In [1]: import numpy as np

In [2]: np.set_printoptions(precision=1, suppress=True, linewidth=160)

In [3]: mat = np.load("mat.npy")

In [4]: mat
Out[4]: 
array([[-1.5, -0.1, -0.7,  1. ],
       [-1.8,  0.3, -1. ,  0.7],
       [ 1.3,  0.9,  0.9,  0.2]])

In [5]: def softmax(z):
   ...:     e = np.exp(z - z.max(axis=-1, keepdims=True))
   ...:     return e / e.sum(axis=-1, keepdims=True)
   ...: 

In [6]: softmax(mat).sum(axis=1)
Out[6]: array([1., 1., 1.])

In [7]: softmax(mat[2] + 4)
Out[7]: array([0.4, 0.3, 0.3, 0.1])

In [8]: np.round(softmax(10 * mat[2]), 1) + 0
Out[8]: array([1., 0., 0., 0.])

In [9]: att = mat @ mat.T / np.sqrt(4)

In [10]: np.round(softmax(att + np.triu(np.full(att.shape, -np.inf), 1)), 1) + 0
Out[10]: 
array([[1. , 0. , 0. ],
       [0.4, 0.6, 0. ],
       [0. , 0. , 0.9]])

In [11]: print(softmax(att)[2] @ mat)
[1.  0.8 0.7 0.3]

In [12]: softmax(att).round(6).argmax(axis=1)
Out[12]: array([1, 1, 2])

In [13]: vec = np.array([-1, -1, 0, -3])

In [14]: h = np.maximum(mat @ vec, 0)

In [15]: print(h)
[0. 0. 0.]

In [16]: mat.T @ h
Out[16]: array([0., 0., 0., 0.])

In [17]: np.maximum(mat @ (3 * vec), 0)
Out[17]: array([0., 0., 0.])

In [18]: mat * (h > 1e-9)[:, None]
Out[18]: 
array([[-0., -0., -0.,  0.],
       [-0.,  0., -0.,  0.],
       [ 0.,  0.,  0.,  0.]])

In [19]: np.flatnonzero(h > 1e-9)
Out[19]: array([], dtype=int64)

In [20]: np.tanh(mat @ vec)
Out[20]: array([-0.9, -0.5, -1. ])

In [21]: M = np.load("arr.npy")

In [22]: M
Out[22]: 
array([[ 0.5,  0.9],
       [ 0.9, -0.5]])

In [23]: cov = M.T @ M

In [24]: cov.round(1) + 0
Out[24]: 
array([[1., 0.],
       [0., 1.]])

In [25]: np.linalg.svd(M, compute_uv=False) ** 2
Out[25]: array([1., 1.])

In [26]: np.trace(cov), (M ** 2).sum()
Out[26]: (np.float64(2.0), np.float64(2.0))

In [27]: [round(float(np.linalg.det(M[:i, :i])), 2) + 0 for i in range(1, 3)]
Out[27]: [0.47, -1.0]

In [28]: round(np.linalg.eigvalsh(M).min(), 1)
Out[28]: np.float64(-1.0)

In [29]: A = np.load("layer14.npy")

In [30]: A
Out[30]: 
array([[ 8., -4., -5.,  0.],
       [-6., -7.,  0.,  0.],
       [ 0.,  4.,  2.,  0.],
       [ 0.,  0.,  0., -3.]])

In [31]: rng = np.random.default_rng(83)

In [32]: M2 = A + rng.integers(-2, 3, (4, 3)) @ rng.integers(-2, 3, (3, 4))

In [33]: M2
Out[33]: 
array([[  7.,  -1.,  -7.,   0.],
       [ -3., -10.,   0.,   0.],
       [  3.,   3.,   0.,   0.],
       [  4.,  -2.,  -2.,  -3.]])

In [34]: np.abs(M2 - A).sum(axis=1)
Out[34]: array([6., 6., 6., 8.])

In [35]: np.round(np.linalg.svd(M2 - A, compute_uv=False), 1) + 0
Out[35]: array([7.4, 3.9, 0. , 0. ])

In [36]: M2 = np.array([[-2, -2, 0], [-3, -1, -1], [-1, 3, 3]])

In [37]: J = M2 - M2.T

In [38]: print(J)
[[ 0  1  1]
 [-1  0 -4]
 [-1  4  0]]

In [39]: # rank 2

In [40]: Uu, sv, Vh = np.linalg.svd(J)

In [41]: np.argmax(sv[:-1] / (sv[1:] + 1e-6)) + 1
Out[41]: np.int64(2)

In [42]: M2 = Uu[:, :2] @ np.diag(sv[:2]) @ Vh[:2]

In [43]: np.linalg.matrix_rank(M2)
Out[43]: np.int64(2)

In [44]: round(float(np.linalg.norm(J - M2, 2)), 1), round(float(sv[2]), 1)
Out[44]: (0.0, 0.0)

In [45]: labels = rng.permutation(3)

In [46]: labels
Out[46]: array([1, 2, 0])

In [47]: M2 = J[labels][:, labels]

In [48]: np.allclose(M2, J)
Out[48]: False

In [49]: np.diag(M2)
Out[49]: array([0, 0, 0])

In [50]: np.round(np.sort(np.abs(np.linalg.eigvals(M2))), 1) + 0
Out[50]: array([0. , 4.2, 4.2])

In [51]: M2
Out[51]: 
array([[ 0, -4, -1],
       [ 4,  0, -1],
       [ 1,  1,  0]])

In [52]: np.trace(M2)
Out[52]: np.int64(0)

In [53]: f, v = J[2], J[1]

In [54]: f @ v
Out[54]: np.int64(1)

In [55]: f @ f
Out[55]: np.int64(17)

In [56]: p = (f @ v) / (f @ f) * f

In [57]: print(p)
[-0.1  0.2  0. ]

In [58]: (v - p) @ f
Out[58]: np.float64(0.0)

In [59]: print(v - p)
[-0.9 -0.2 -4. ]

In [60]: np.outer(f, v)
Out[60]: 
array([[  1,   0,   4],
       [ -4,   0, -16],
       [  0,   0,   0]])

In [61]: round(float(np.linalg.norm(f + v) ** 2 + np.linalg.norm(f - v) ** 2), 1)
Out[61]: 68.0

In [62]: np.linalg.matrix_rank(np.outer(f, v))
Out[62]: np.int64(1)

In [63]: K = np.load("x.npy")

In [64]: print(K)
[[0 0 0]
 [1 4 0]
 [1 3 0]]

In [65]: # column 1 is much longer than the rest

In [66]: M2 = mat + rng.integers(-2, 3, (3, 1)) @ rng.integers(-2, 3, (1, 4))

In [67]: M2
Out[67]: 
array([[-1.5, -1.1, -0.7, -1. ],
       [-1.8, -0.7, -1. , -1.3],
       [ 1.3, -1.1,  0.9, -3.8]])

In [68]: M2 - mat
Out[68]: 
array([[ 0., -1.,  0., -2.],
       [ 0., -1.,  0., -2.],
       [ 0., -2.,  0., -4.]])

In [69]: vec = np.array([1, 4, 7, 1])

In [70]: h = np.maximum(M2 @ vec, 0)

In [71]: h
Out[71]: array([0., 0., 0.])

In [72]: np.tanh(M2 @ vec)
Out[72]: array([-1. , -1. , -0.5])

In [73]: np.maximum(M2 @ vec, 0) - np.maximum(-M2 @ vec, 0)
Out[73]: array([-11.8, -12.9,  -0.6])

In [74]: M2.T @ h
Out[74]: array([0., 0., 0., 0.])

In [75]: np.maximum(M2 @ (3 * vec), 0)
Out[75]: array([0., 0., 0.])

In [76]: q, _ = np.linalg.qr(np.array([[0.3, -1.4], [-1.3, -1.8]]))

In [77]: m1 = 2 * q

In [78]: m1
Out[78]: 
array([[-0.4,  1.9],
       [ 1.9,  0.4]])

In [79]: # symmetric

In [80]: f = np.array([8, 9])

In [81]: M2 = M + np.outer(f, np.eye(2)[1])

In [82]: round(float(np.linalg.det(M2) / np.linalg.det(M)), 1), round(float(1 + np.linalg.solve(M, f)[1]), 1)
Out[82]: (3.8, 3.8)

In [83]: np.linalg.matrix_rank(np.linalg.inv(M2) - np.linalg.inv(M), tol=1e-8)
Out[83]: np.int64(1)

In [84]: vals, evecs = np.linalg.eigh(m1)

In [85]: print(np.unique(vals.round(6) + 0, return_counts=True)[1])
[1 1]

In [86]: np.linalg.eigvalsh(m1 + -3 * np.eye(2))
Out[86]: array([-5., -1.])

In [87]: np.round(evecs.T @ m1 @ evecs, 1) + 0
Out[87]: 
array([[-2.,  0.],
       [ 0.,  2.]])

In [88]: np.round(vals.sum(), 1), np.round(np.trace(m1), 1)
Out[88]: (np.float64(0.0), np.float64(0.0))

In [89]: print(evecs @ np.diag(vals) @ evecs.T)
[[-0.4  1.9]
 [ 1.9  0.4]]

In [90]: np.abs(evecs[:, -1]).round(6).argmax()
Out[90]: np.int64(1)

In [91]: m1.mean(axis=0)
Out[91]: array([0.7, 1.2])

In [92]: m1.sum(axis=1)
Out[92]: array([1.5, 2.4])

In [93]: m1[:, 2]
Traceback (most recent call last):
  Cell In[93], line 1
    m1[:, 2]
IndexError: index 2 is out of bounds for axis 1 with size 2


In [94]: np.linalg.rank(m1)
Traceback (most recent call last):
  Cell In[94], line 1
    np.linalg.rank(m1)
AttributeError: module 'numpy.linalg' has no attribute 'rank'


In [95]: f = np.array([-4, 3, 3])

In [96]: E = np.outer(rng.normal(size=14), f) + 0.1 * rng.normal(size=(14, 3))

In [97]: E
Out[97]: 
array([[-0.4,  0.3,  0.3],
       [ 3.9, -3. , -3. ],
       [ 1.2, -0.9, -0.9],
       [-1.1,  0.6,  0.5],
       [-1.2,  1.1,  1. ],
       [-2. ,  1.5,  1.7],
       [ 1.6, -1.4, -1.1],
       [-0.7,  0.5,  0.7],
       [-4.8,  3.4,  3.5],
       [-4.1,  3.2,  3.3],
       [-1.8,  1.5,  1.2],
       [-2.9,  2.2,  2.2],
       [ 6.3, -4.7, -4.8],
       [-1.2,  0.8,  0.8]])

In [98]: vec = np.array([-2, -4, -2])

In [99]: target = E @ vec

In [100]: try:
     ...:     np.linalg.solve(E, target)
     ...: except np.linalg.LinAlgError as e:
     ...:     print("failed:", e)
     ...: 
failed: Last 2 dimensions of the array must be square

In [101]: np.linalg.lstsq(E, target)[0]
Out[101]: array([-2., -4., -2.])

In [102]: np.linalg.solve(E.T @ E, E.T @ target)
Out[102]: array([-2., -4., -2.])

In [103]: target = target + 0.3 * rng.normal(size=14)

In [104]: print(target)
[ -1.7  10.5   3.1  -1.6  -4.1  -5.2   4.5  -1.9 -11.4 -10.6  -4.9  -7.9  15.4  -2.1]

In [105]: beta, *_ = np.linalg.lstsq(E, target)

In [106]: [round(float(np.linalg.norm(np.linalg.solve(E.T @ E + lam * np.eye(3), E.T @ target))), 2) for lam in (0, 1, 10, 100)]
Out[106]: [4.49, 1.78, 1.67, 1.24]

In [107]: round(np.linalg.norm(target - E @ beta), 1)
Out[107]: np.float64(1.2)

In [108]: np.round(E.T @ (target - E @ beta), 1) + 0
Out[108]: array([0., 0., 0.])
